In [1]: import numpy as np

In [2]: np.set_printoptions(precision=2, suppress=True, linewidth=160, sign=" ")

In [3]: J = np.loadtxt("arr.csv", delimiter=",")

In [4]: J
Out[4]: 
array([[ 0.1 ,  0.06, -0.28],
       [-5.13, -0.37, -0.01],
       [-4.03,  0.3 ,  0.17],
       [ 4.76,  0.28, -0.38],
       [-0.18,  0.01, -0.03],
       [-4.3 , -0.71,  0.57],
       [-2.8 , -0.78,  0.04],
       [ 2.97,  0.02, -0.06],
       [ 0.19, -0.43, -0.26],
       [-4.36, -0.26,  0.18],
       [ 3.63,  0.01, -0.35],
       [-1.18, -0.12,  0.09],
       [ 4.57, -0.03, -0.68],
       [ 3.33, -0.03, -0.28],
       [-0.05, -0.11,  0.54],
       [-3.64, -0.06,  0.17],
       [-4.38,  0.3 ,  0.08]])

In [5]: A2 = np.c_[J[:, :1] @ np.array([[5]]), np.array([2, 3, 2, 0, 2, 2, 2, 3, 0, 2, 1, 3, 3, 2, 3, 2, 0])]

In [6]: A2
Out[6]: 
array([[  0.5 ,   2.  ],
       [-25.65,   3.  ],
       [-20.15,   2.  ],
       [ 23.8 ,   0.  ],
       [ -0.9 ,   2.  ],
       [-21.5 ,   2.  ],
       [-14.  ,   2.  ],
       [ 14.85,   3.  ],
       [  0.95,   0.  ],
       [-21.8 ,   2.  ],
       [ 18.15,   1.  ],
       [ -5.9 ,   3.  ],
       [ 22.85,   3.  ],
       [ 16.65,   2.  ],
       [ -0.25,   3.  ],
       [-18.2 ,   2.  ],
       [-21.9 ,   0.  ]])

In [7]: np.round(np.linalg.lstsq(J, A2[:, 0])[0], 2) + 0
Out[7]: array([ 5.,  0.,  0.])

In [8]: np.linalg.norm(np.linalg.qr(J)[0].T @ A2, axis=0) ** 2 / ((A2 ** 2).sum(axis=0) + 1e-12)
Out[8]: array([ 1.  ,  0.19])

In [9]: np.linalg.matrix_rank(np.c_[J, A2])
Out[9]: np.int64(4)

In [10]: A2 = J / np.linalg.norm(J, axis=1, keepdims=True)

In [11]: cov = A2 @ A2.T

In [12]: (cov - 2 * np.eye(17)).round(6).argmax(axis=1)
Out[12]: array([ 12,   9,  16,  10,  16,  11,   5,  13,  12,  15,  13,   9,  10,  10,   5,   9,   2])

In [13]: cov[13]
Out[13]: array([ 0.4 , -0.99, -1.  ,  1.  , -0.97, -0.98, -0.96,  1.  ,  0.4 , -1.  ,  1.  , -0.99,  1.  ,  1.  , -0.17, -1.  , -1.  ])

In [14]: A2 = np.array([[-6, -6], [3, -2], [2, 7], [-6, -3]])

In [15]: Z = np.array([[-1, 1, -1, 0], [-1, -1, 1, -1]])

In [16]: A = A2 @ Z

In [17]: A
Out[17]: 
array([[12,  0,  0,  6],
       [-1,  5, -5,  2],
       [-9, -5,  5, -7],
       [ 9, -3,  3,  3]])

In [18]: np.linalg.matrix_rank(A, rtol=0.1)
Out[18]: np.int64(2)

In [19]: np.argsort(-np.linalg.norm(A, axis=0).round(6), kind="stable")[:3]
Out[19]: array([ 0,  3,  1])

In [20]: np.linalg.cond(A) > 100
Out[20]: np.True_

In [21]: [round(float(x), 2) for x in np.linalg.svd(A, compute_uv=False)[:3]]
Out[21]: [19.99, 11.11, 0.0]

In [22]: r0, v = A[1], A[3]

In [23]: r0 @ r0
Out[23]: np.int64(55)

In [24]: pr = (r0 @ v) / (r0 @ r0) * r0

In [25]: (v - pr) @ r0
Out[25]: np.float64(0.0)

In [26]: round(np.linalg.norm(r0 + v) ** 2 + np.linalg.norm(r0 - v) ** 2, 2)
Out[26]: np.float64(326.0)

In [27]: v - pr
Out[27]: array([ 8.4,  0. ,  0. ,  4.2])

In [28]: np.outer(r0, v)
Out[28]: 
array([[ -9,   3,  -3,  -3],
       [ 45, -15,  15,  15],
       [-45,  15, -15, -15],
       [ 18,  -6,   6,   6]])

In [29]: Uu, sv, VT = np.linalg.svd(A)

In [30]: V = VT[:(sv > 1e-8).sum()]

In [31]: rng = np.random.default_rng(685)

In [32]: x0 = A[1] + -3 * A[2] + rng.integers(2) * np.eye(4)[1]

In [33]: x0
Out[33]: array([ 26.,  21., -20.,  23.])

In [34]: np.diag(V.T @ V)
Out[34]: array([ 0.82,  0.45,  0.45,  0.27])

In [35]: V.T @ V
Out[35]: 
array([[ 0.82, -0.09,  0.09,  0.36],
       [-0.09,  0.45, -0.45,  0.18],
       [ 0.09, -0.45,  0.45, -0.18],
       [ 0.36,  0.18, -0.18,  0.27]])

In [36]: np.round(np.linalg.norm(x0 - V.T @ V @ x0), 2)
Out[36]: np.float64(0.74)

In [37]: np.linalg.matrix_rank(np.vstack([A, x0]))
Out[37]: np.int64(3)

In [38]: rank = np.linalg.matrix_rank(A)

In [39]: rank
Out[39]: np.int64(2)

In [40]: null = np.linalg.svd(A)[2][rank:].T

In [41]: [int(np.linalg.matrix_rank(np.delete(A, i, axis=0))) for i in range(4)]
Out[41]: [2, 2, 2, 2]

In [42]: null.shape
Out[42]: (4, 2)

In [43]: np.linalg.matrix_rank(A.T @ A), np.linalg.matrix_rank(A @ A.T)
Out[43]: (np.int64(2), np.int64(2))

In [44]: [int(np.linalg.matrix_rank(A[:, :j + 1])) for j in range(4)]
Out[44]: [1, 2, 2, 2]

In [45]: cov = A.T @ A

In [46]: np.round(np.linalg.svd(A, compute_uv=False) ** 2, 2) + 0
Out[46]: array([ 399.47,  123.53,    0.  ,    0.  ])

In [47]: cov
Out[47]: 
array([[307,  13, -13, 160],
       [ 13,  59, -59,  36],
       [-13, -59,  59, -36],
       [160,  36, -36,  98]])

In [48]: np.diag(cov)
Out[48]: array([ 307,   59,   59,   98])

In [49]: np.linalg.matrix_rank(cov)
Out[49]: np.int64(2)

In [50]: F = np.load("a.npy")

In [51]: F
Out[51]: 
array([[ -0.08,  19.6 ,  17.05,  14.33],
       [  4.2 , -19.43,  -4.76,   7.61],
       [  3.52,  27.88, -14.04,  29.65],
       [  1.3 ,  10.76,  14.13, -21.62],
       [ -9.76,  24.01,  -6.05,   8.45],
       [ -1.34,   2.1 ,   9.89, -10.38],
       [  6.46,  14.29,   7.37, -11.73],
       [  3.7 , -10.21,  16.54, -15.88],
       [ 11.18,  25.74,   2.5 ,  -5.77],
       [ 11.31,  43.84,   3.41,  -9.74],
       [  2.85,  -2.66,   6.61,  30.86],
       [ -9.13, -23.66,   8.82,  14.71],
       [  8.72, -42.14,  -7.2 ,  -6.99],
       [ -0.16, -16.69,  12.64,  -0.81],
       [  8.22,   1.74,   2.62,  23.16],
       [ -8.21,   3.43,   5.39,   1.54],
       [  2.04, -24.11, -10.8 ,   6.38],
       [ -3.09,   3.32,  25.76,  -7.29],
       [ -0.64,  -6.15,   0.89,  17.17],
       [ -6.95,  -7.62,  -4.91,   6.35],
       [ 14.22,  -8.44,   2.49,  -1.35]])

In [52]: W = np.array([[-6, 8], [4, -6], [-8, 7], [8, 7]])

In [53]: beta = np.array([-9, 6])

In [54]: hid = np.maximum(F @ W + beta, 0)

In [55]: np.linalg.matrix_rank(hid)
Out[55]: np.int64(2)

In [56]: (hid > 0).astype(int)
Out[56]: 
array([[ 1,  1],
       [ 0,  1],
       [ 1,  0],
       [ 0,  0],
       [ 1,  0],
       [ 0,  0],
       [ 0,  0],
       [ 0,  1],
       [ 0,  0],
       [ 0,  0],
       [ 1,  1],
       [ 0,  1],
       [ 0,  1],
       [ 0,  1],
       [ 1,  1],
       [ 1,  0],
       [ 1,  1],
       [ 0,  1],
       [ 1,  1],
       [ 1,  1],
       [ 0,  1]])

In [57]: Z = np.array([[1, 1, 1], [2, 1, 0]])

In [58]: W @ Z
Out[58]: 
array([[10,  2, -6],
       [-8, -2,  4],
       [ 6, -1, -8],
       [22, 15,  8]])

In [59]: (hid @ Z).round(6).argmax(axis=1)
Out[59]: array([ 0,  0,  0,  0,  0,  0,  0,  0,  0,  0,  0,  0,  0,  0,  0,  0,  0,  0,  0,  0,  0])

In [60]: dist = np.linalg.norm(J[:, None] - J[None], axis=-1)

In [61]: dist[11].round(6).argsort(kind="stable")[:4]
Out[61]: array([ 11,   4,  14,   0])

In [62]: dist.mean(axis=1).argmax()
Out[62]: np.int64(3)

In [63]: dist[:5, :5]
Out[63]: 
array([[ 0.  ,  5.25,  4.16,  4.67,  0.38],
       [ 5.25,  0.  ,  1.3 ,  9.92,  4.96],
       [ 4.16,  1.3 ,  0.  ,  8.81,  3.87],
       [ 4.67,  9.92,  8.81,  0.  ,  4.96],
       [ 0.38,  4.96,  3.87,  4.96,  0.  ]])

In [64]: (dist + 1e9 * np.eye(17)).round(6).argmin(axis=1)
Out[64]: array([  4,   9,  16,  12,   0,   9,  15,  13,   0,  16,  13,   4,   3,  10,   4,   2,   2])

In [65]: np.unravel_index(dist.round(6).argmax(), dist.shape)
Out[65]: (np.int64(1), np.int64(3))

In [66]: np.flatnonzero(dist[11] < dist.mean() / 2)
Out[66]: array([  0,   4,   6,   8,  11,  14])

In [67]: cov = np.cov(F, rowvar=False)

In [68]: cov.shape
Out[68]: (4, 4)

In [69]: np.polyfit(F[:, 3], F[:, 2], 1)
Out[69]: array([-0.28,  5.12])

In [70]: F.std(axis=0)
Out[70]: array([  6.67,  20.13,   9.76,  14.26])

In [71]: np.median(F, axis=0)
Out[71]: array([ 2.04,  1.74,  3.41,  1.54])

In [72]: round(np.corrcoef(F[:, 3], F[:, 2])[0, 1], 2)
Out[72]: np.float64(-0.41)

In [73]: Ac = (F - F.mean(axis=0)) / F.std(axis=0)

In [74]: Ac.std(axis=0)
Out[74]: array([ 1.,  1.,  1.,  1.])

In [75]: np.argwhere(np.abs(Ac) > 2)
Out[75]: 
array([[  9,   1],
       [ 12,   1],
       [ 17,   2]])

In [76]: beta = np.linalg.lstsq(np.delete(Ac, 0, axis=1), Ac[:, 0])[0]

In [77]: beta
Out[77]: array([ 0.13, -0.25, -0.28])

In [78]: K = np.array([[2.0, -2.0, 0.0, 0.0, 0.0],
    ...:     [-2.0, 0.0, -2.0, 0.0, 0.0],
    ...:     [0.0, -2.0, 1.0, -2.0, 0.0],
    ...:     [0.0, 0.0, -2.0, 2.0, -2.0],
    ...:     [0.0, 0.0, 0.0, -2.0, 0.0]])

In [79]: round(float(np.linalg.eigvalsh(K).min()), 2)
Out[79]: -2.61

In [80]: np.all(np.linalg.eigvalsh(K) > 0)
Out[80]: np.False_

In [81]: labels = rng.permutation(5)

In [82]: labels
Out[82]: array([ 1,  0,  4,  3,  2])

In [83]: A2 = K[labels][:, labels]

In [84]: np.trace(A2)
Out[84]: np.float64(5.0)

In [85]: A2
Out[85]: 
array([[ 0., -2.,  0.,  0., -2.],
       [-2.,  2.,  0.,  0.,  0.],
       [ 0.,  0.,  0., -2.,  0.],
       [ 0.,  0., -2.,  2., -2.],
       [-2.,  0.,  0., -2.,  1.]])

In [86]: arr = np.load("test14.npy")

In [87]: arr
Out[87]: 
array([[ 0,  7,  9,  6],
       [ 0,  2,  7,  7]])

In [88]: A2 = np.array([[2, 4, 1], [5, 3, 0], [3, 3, 2], [1, 4, 1]])

In [89]: A2 @ arr
---------------------------------------------------------------------------
ValueError                                Traceback (most recent call last)
Cell In[89], line 1
----> 1 A2 @ arr

ValueError: matmul: Input operand 1 has a mismatch in its core dimension 0, with gufunc signature (n?,k),(k,m?)->(n?,m?) (size 2 is different from 3)

In [90]: np.linalg.matrix_rank(arr @ A2)
Out[90]: np.int64(2)

In [91]: np.einsum("ij->j", arr)
Out[91]: array([  0,   9,  16,  13])

In [92]: np.linalg.matrix_rank(np.vstack([arr, A2.T]))
Out[92]: np.int64(4)

In [93]: K - K[0]
Out[93]: 
array([[ 0.,  0.,  0.,  0.,  0.],
       [-4.,  2., -2.,  0.,  0.],
       [-2.,  0.,  1., -2.,  0.],
       [-2.,  2., -2.,  2., -2.],
       [-2.,  2.,  0., -2.,  0.]])

In [94]: K[:, 5]
---------------------------------------------------------------------------
IndexError                                Traceback (most recent call last)
Cell In[94], line 1
----> 1 K[:, 5]

IndexError: index 5 is out of bounds for axis 1 with size 5

In [95]: K.shape
Out[95]: (5, 5)

In [96]: np.count_nonzero(K)
Out[96]: np.int64(11)

In [97]: t = np.radians(180)

In [98]: R = np.eye(4)

In [99]: R[1, 1] = R[0, 0] = np.cos(t)

In [100]: R[1, 0], R[0, 1] = -np.sin(t), np.sin(t)

In [101]: R.round(2) + 0
Out[101]: 
array([[-1.,  0.,  0.,  0.],
       [ 0., -1.,  0.,  0.],
       [ 0.,  0.,  1.,  0.],
       [ 0.,  0.,  0.,  1.]])

In [102]: A2 = arr @ R.T

In [103]: A2.round(2) + 0
Out[103]: 
array([[ 0., -7.,  9.,  6.],
       [ 0., -2.,  7.,  7.]])

In [104]: np.allclose(np.linalg.norm(arr, axis=1), np.linalg.norm(A2, axis=1))
Out[104]: True

In [105]: A2 = np.array([[-4, -4], [0, -9], [7, -3], [2, -6]])

In [106]: A2.T @ A.T
Out[106]: 
array([[-36, -27,  57,  -9],
       [-84, -38, 108, -36]])

In [107]: np.linalg.matrix_rank(A @ A2)
Out[107]: np.int64(2)

In [108]: np.vstack([A, A2.T]).shape
Out[108]: (6, 4)

In [109]: A @ A2
Out[109]: 
array([[-36, -84],
       [-27, -38],
       [ 57, 108],
       [ -9, -36]])

In [110]: X = np.loadtxt("m.csv", delimiter=",")

In [111]: X
Out[111]: 
array([[ 2.04,  0.21,  1.38],
       [ 1.58,  0.49, -2.11],
       [-0.52,  2.93,  0.1 ]])

In [112]: A2 = X + rng.integers(-2, 3, (3, 2)) @ rng.integers(-2, 3, (2, 3))

In [113]: A2
Out[113]: 
array([[ 7.04,  6.21,  3.38],
       [ 4.58,  2.49, -0.11],
       [-3.52,  0.93, -1.9 ]])

In [114]: np.round(np.linalg.svd(A2 - X, compute_uv=False), 2) + 0
Out[114]: array([ 9.8 ,  1.73,  0.  ])

In [115]: np.abs(A2 - X).sum(axis=1)
Out[115]: array([ 13.,   7.,   7.])

In [116]: Q, V = np.linalg.qr(X[:, :2])[0], np.linalg.qr(X[:, 2:])[0]

In [117]: sv = np.linalg.svd(Q.T @ V, compute_uv=False)

In [118]: round(float(np.linalg.norm(Q @ Q.T - V @ V.T, 2)), 2)
Out[118]: 1.0

In [119]: (sv > 0.9).sum()
Out[119]: np.int64(0)

In [120]: sv
Out[120]: array([ 0.11])

In [121]: feats = np.loadtxt("data.csv", delimiter=",")

In [122]: feats
Out[122]: 
array([[ 1.96,  2.18, -0.62],
       [ 0.38,  0.19, -2.97],
       [-1.58, -1.64,  1.95],
       [-1.64, -1.71,  1.84],
       [-1.06, -1.41, -2.43],
       [ 1.47,  1.49, -2.15],
       [ 1.97,  2.26,  0.11],
       [ 1.97,  2.21, -0.46],
       [-1.7 , -2.05, -1.37],
       [ 0.87,  1.2 ,  2.61],
       [-1.57, -1.93, -1.68],
       [-1.17, -1.53, -2.3 ],
       [ 1.47,  1.49, -2.15],
       [ 1.96,  2.25,  0.3 ],
       [-1.92, -2.1 ,  0.95],
       [ 1.66,  1.74, -1.79],
       [-0.67, -1.  , -2.75],
       [ 1.96,  2.18, -0.66],
       [-1.07, -1.  ,  2.62],
       [ 1.5 ,  1.86,  1.81],
       [ 1.62,  1.97,  1.58],
       [-0.09,  0.15,  2.99],
       [-1.75, -1.86,  1.58],
       [-1.58, -1.63,  1.96]])

In [123]: Uu, sv, VT = np.linalg.svd(feats)

In [124]: sv.round(2) + 0
Out[124]: array([ 11.38,   9.3 ,   0.  ])

In [125]: A2 = Uu[:, :2] @ np.diag(sv[:2]) @ VT[:2]

In [126]: A2
Out[126]: 
array([[ 1.96,  2.18, -0.62],
       [ 0.38,  0.19, -2.97],
       [-1.58, -1.64,  1.95],
       [-1.64, -1.71,  1.84],
       [-1.06, -1.41, -2.43],
       [ 1.47,  1.49, -2.15],
       [ 1.97,  2.26,  0.11],
       [ 1.97,  2.21, -0.46],
       [-1.7 , -2.05, -1.37],
       [ 0.87,  1.2 ,  2.61],
       [-1.57, -1.93, -1.68],
       [-1.17, -1.53, -2.3 ],
       [ 1.47,  1.49, -2.15],
       [ 1.96,  2.25,  0.3 ],
       [-1.92, -2.1 ,  0.95],
       [ 1.66,  1.74, -1.79],
       [-0.67, -1.  , -2.75],
       [ 1.96,  2.18, -0.66],
       [-1.07, -1.  ,  2.62],
       [ 1.5 ,  1.86,  1.81],
       [ 1.62,  1.97,  1.58],
       [-0.09,  0.15,  2.99],
       [-1.75, -1.86,  1.58],
       [-1.58, -1.63,  1.96]])

In [127]: np.linalg.matrix_rank(feats, rtol=0.05)
Out[127]: np.int64(2)

In [128]: round(float(np.linalg.norm(feats - A2, 2)), 2), round(sv[2], 2)
Out[128]: (0.0, np.float64(0.0))

In [129]: evals, V = np.linalg.eigh(K)

In [130]: x0 = np.array([-2, 2, 1, 2, 1])

In [131]: np.linalg.eigvalsh(K[1:, 1:])
Out[131]: array([-2.3 , -0.9 ,  1.74,  4.46])

In [132]: np.abs(K).sum(axis=1).max(), round(np.abs(evals).max(), 2)
Out[132]: (np.float64(6.0), np.float64(4.61))

In [133]: V * np.abs(evals) @ V.T
Out[133]: 
array([[ 2.59, -0.77,  0.8 ,  0.22, -0.09],
       [-0.77,  2.62, -0.15,  0.71,  0.12],
       [ 0.8 , -0.15,  2.6 , -0.96,  0.8 ],
       [ 0.22,  0.71, -0.96,  3.17, -0.68],
       [-0.09,  0.12,  0.8 , -0.68,  1.7 ]])
